>>> import numpy as np
>>> np.set_printoptions(suppress=True, linewidth=200)
>>> rnd = lambda a: np.round(a, 1) + 0
>>> arr = np.loadtxt("test9.csv", delimiter=",")
>>> print(arr)
[[  4.   4.   4.   4.   4.   0.   0.   4.   2.   5.   3.   0.   5.   4.]
 [  5.   8.   9.   6.   5.   0.   1.   9.   6.  10.   7.   2.   6.   7.]
 [ 10.  10.   9.  10.  10.   2.   4.   9.  10.  13.  11.   5.   8.  11.]
 [ 14.  12.  14.  15.  12.   2.   4.  12.  10.  13.  12.   6.   9.  14.]
 [ 18.  13.  16.  15.  12.   4.   6.  15.  15.  16.  17.  11.   9.  14.]
 [ 20.  16.  21.  20.  14.   6.   9.  20.  18.  16.  17.  12.  14.  19.]
 [ 25.  20.  26.  22.  15.  11.  13.  24.  19.  21.  20.  15.  14.  19.]
 [ 26.  21.  26.  27.  17.  14.  15.  27.  20.  23.  25.  15.  16.  24.]
 [ 26.  25.  28.  29.  21.  18.  19.  28.  23.  24.  28.  18.  16.  28.]
 [ 31.  25.  29.  33.  26.  19.  19.  31.  23.  28.  31.  23.  17.  30.]
 [ 32.  29.  33.  37.  30.  23.  23.  35.  27.  33.  33.  25.  20.  34.]
 [ 32.  34.  33.  39.  30.  26.  27.  37.  32.  35.  38.  29.  22.  39.]
 [ 36.  36.  37.  42.  30.  29.  30.  40.  34.  35.  43.  30.  24.  44.]
 [ 37.  41.  40.  43.  30.  31.  30.  42.  34.  36.  44.  35.  29.  46.]
 [ 39.  44.  45.  47.  32.  31.  30.  47.  36.  38.  46.  39.  31.  47.]
 [ 42.  46.  48.  50.  32.  31.  34.  51.  38.  42.  46.  41.  35.  47.]
 [ 44.  48.  53.  55.  33.  36.  39.  54.  39.  47.  46.  44.  36.  48.]
 [ 47.  50.  58.  58.  36.  39.  44.  56.  43.  50.  47.  48.  40.  51.]
 [ 49.  53.  59.  60.  36.  41.  47.  57.  46.  51.  50.  48.  41.  54.]
 [ 50.  55.  60.  60.  41.  44.  48.  62.  50.  52.  54.  53.  45.  55.]
 [ 54.  57.  64.  60.  41.  47.  50.  64.  52.  54.  58.  58.  45.  56.]
 [ 59.  61.  65.  64.  45.  47.  50.  67.  56.  54.  62.  62.  50.  58.]
 [ 64.  63.  65.  66.  50.  50.  55.  68.  61.  59.  65.  66.  51.  60.]
 [ 66.  67.  67.  70.  52.  50.  60.  72.  63.  63.  67.  70.  53.  64.]
 [ 70.  70.  69.  75.  55.  52.  62.  75.  66.  64.  68.  73.  57.  68.]
 [ 75.  70.  71.  76.  55.  55.  66.  76.  66.  69.  70.  74.  60.  70.]
 [ 79.  73.  71.  80.  55.  57.  68.  80.  68.  72.  73.  79.  62.  74.]
 [ 84.  77.  76.  84.  56.  61.  73.  82.  71.  73.  76.  79.  62.  76.]
 [ 86.  82.  80.  89.  61.  62.  74.  82.  72.  78.  77.  84.  66.  77.]
 [ 91.  84.  84.  94.  65.  67.  75.  82.  72.  79.  80.  86.  69.  82.]
 [ 96.  87.  86.  96.  65.  70.  76.  85.  76.  83.  80.  88.  73.  85.]
 [101.  88.  86.  98.  70.  74.  81.  89.  80.  85.  85.  92.  76.  90.]
 [101.  89.  86. 100.  73.  79.  84.  94.  80.  86.  90.  92.  76.  95.]
 [103.  90.  89. 105.  75.  81.  84.  97.  80.  86.  93.  93.  79. 100.]
 [104.  92.  91. 107.  80.  85.  84. 102.  82.  90.  93.  95.  84. 101.]
 [109.  95.  92. 112.  84.  86.  88. 102.  84.  93.  96.  95.  84. 102.]
 [111.  98.  95. 115.  88.  91.  93. 107.  89.  98. 100.  99.  89. 105.]
 [116. 101. 100. 118.  93.  95.  94. 107.  92.  98. 101. 100.  89. 106.]
 [118. 104. 102. 121.  93.  97.  96. 109.  95. 103. 106. 105.  92. 109.]
 [119. 106. 103. 122.  94. 100. 101. 113. 100. 104. 110. 110.  92. 110.]]
>>> Xc = arr - arr.mean(axis=0)
>>> U, sig, Vt = np.linalg.svd(Xc, full_matrices=False)
>>> print(np.abs(Vt[0]).argmax())
3
>>> print(rnd((sig ** 2).sum() ** 2 / (sig ** 4).sum()))
1.0
>>> print(np.searchsorted(np.cumsum(sig ** 2) / (sig ** 2).sum(), 0.9) + 1)
1
>>> print(np.linalg.matrix_rank(Xc))
14
>>> print(rnd(sig))
[723.1  38.4  27.   19.   15.4  13.3  12.1  10.4   9.9   7.2   5.8   5.1   3.8   3.3]
>>> print(rnd(np.abs(Vt[-1])))
[0.  0.1 0.3 0.5 0.3 0.3 0.3 0.1 0.4 0.1 0.3 0.2 0.2 0.1]
>>> data = np.array([[1, 1, 0, 1, 0, 2, 2, 0],
...     [0, 1, 1, 2, 0, 0, 1, 1],
...     [0, 0, 1, 0, 1, 2, 2, 0],
...     [0, 1, 1, 0, 2, 2, 2, 1],
...     [0, 2, 2, 2, 0, 0, 1, 1],
...     [2, 1, 2, 0, 2, 1, 0, 2],
...     [0, 0, 0, 1, 1, 2, 0, 0],
...     [1, 2, 2, 2, 0, 0, 1, 2]])
>>> print(data)
[[1 1 0 1 0 2 2 0]
 [0 1 1 2 0 0 1 1]
 [0 0 1 0 1 2 2 0]
 [0 1 1 0 2 2 2 1]
 [0 2 2 2 0 0 1 1]
 [2 1 2 0 2 1 0 2]
 [0 0 0 1 1 2 0 0]
 [1 2 2 2 0 0 1 2]]
>>> r0, v = data[6], data[2]
>>> print(r0 @ r0)
6
>>> print(r0 @ v)
5
>>> p = (r0 @ v) / (r0 @ r0) * r0
>>> print(rnd(np.linalg.norm(r0 + v) ** 2 + np.linalg.norm(r0 - v) ** 2))
32.0
>>> print(rnd((v - p) @ r0))
0.0
>>> print(rnd(v - p))
[ 0.   0.   1.  -0.8  0.2  0.3  2.   0. ]
>>> rng = np.random.default_rng(1589)
>>> labels = rng.permutation(8)
>>> print(labels)
[1 2 3 4 6 5 0 7]
>>> other = data[labels][:, labels]
>>> print(np.diag(other))
[1 1 0 0 0 1 1 2]
>>> print(other)
[[1 1 2 0 1 0 0 1]
 [0 1 0 1 2 2 0 0]
 [1 1 0 2 2 2 0 1]
 [2 2 2 0 1 0 0 1]
 [0 0 1 1 0 2 0 0]
 [1 2 0 2 0 1 2 2]
 [1 0 1 0 2 2 1 0]
 [2 2 2 0 1 0 1 2]]
>>> print(rnd(np.linalg.det(other)), rnd(np.linalg.det(data[labels])))
46.0 -46.0
>>> W0 = np.loadtxt("mat.csv", delimiter=",")
>>> print(W0)
[[3. 1. 1. 1. 1. 1. 1.]
 [1. 3. 1. 1. 1. 1. 1.]
 [1. 1. 3. 1. 1. 1. 1.]
 [1. 1. 1. 3. 1. 1. 1.]
 [1. 1. 1. 1. 3. 1. 1.]
 [1. 1. 1. 1. 1. 3. 1.]
 [1. 1. 1. 1. 1. 1. 3.]]
>>> # equal to its transpose
>>> evals, V = np.linalg.eigh(W0)
>>> print((evals > 1e-8).sum(), (evals < -1e-8).sum())
7 0
>>> print(rnd(np.abs(V[:, -1])))
[0.4 0.4 0.4 0.4 0.4 0.4 0.4]
>>> print(rnd(V.T @ V))
[[1. 0. 0. 0. 0. 0. 0.]
 [0. 1. 0. 0. 0. 0. 0.]
 [0. 0. 1. 0. 0. 0. 0.]
 [0. 0. 0. 1. 0. 0. 0.]
 [0. 0. 0. 0. 1. 0. 0.]
 [0. 0. 0. 0. 0. 1. 0.]
 [0. 0. 0. 0. 0. 0. 1.]]
>>> print(rnd(evals))
[2. 2. 2. 2. 2. 2. 9.]
>>> vec = np.array([1, 3, 4, 3, 1, 3, 5])
>>> h = np.maximum(W0 @ vec, 0)
>>> print(np.flatnonzero(h > 1e-9))
[0 1 2 3 4 5 6]
>>> print(np.tanh(W0 @ vec))
[1. 1. 1. 1. 1. 1. 1.]
>>> print(np.maximum(W0 @ vec, 0) - np.maximum(-W0 @ vec, 0))
[22. 26. 28. 26. 22. 26. 30.]
>>> A = np.load("data.npy")
>>> print(A)
[[-3  2  0  1 -2]
 [-3 -1 -1  0  3]
 [ 1  3  0  3 -3]
 [-2  0  2  2  1]
 [ 1 -2  0  0  3]
 [ 1 -2  2 -3  2]
 [-1 -3  3  0  3]
 [-2 -2  3  0  3]
 [ 1  2  2  1 -3]
 [-1 -3  3  0  3]
 [-3 -1  3 -3  3]
 [-2 -1 -1 -2 -3]]
>>> vec = np.array([2, 0, 0, 1, 1])
>>> y = A @ vec
>>> print(rnd(np.linalg.lstsq(A, y)[0]))
[2. 0. 0. 1. 1.]
>>> y = y + 0.1 * rng.normal(size=12)
>>> print(rnd(y))
[-7.2 -2.9  1.9 -1.1  5.   1.   1.1 -1.1 -0.2  1.1 -6.  -9. ]
>>> beta, *_ = np.linalg.lstsq(A, y)
>>> print([round(float(np.linalg.norm(np.linalg.solve(A.T @ A + lam * np.eye(5), A.T @ y))), 2) for lam in (0, 1, 10, 100)])
[2.45, 2.38, 1.9, 0.64]
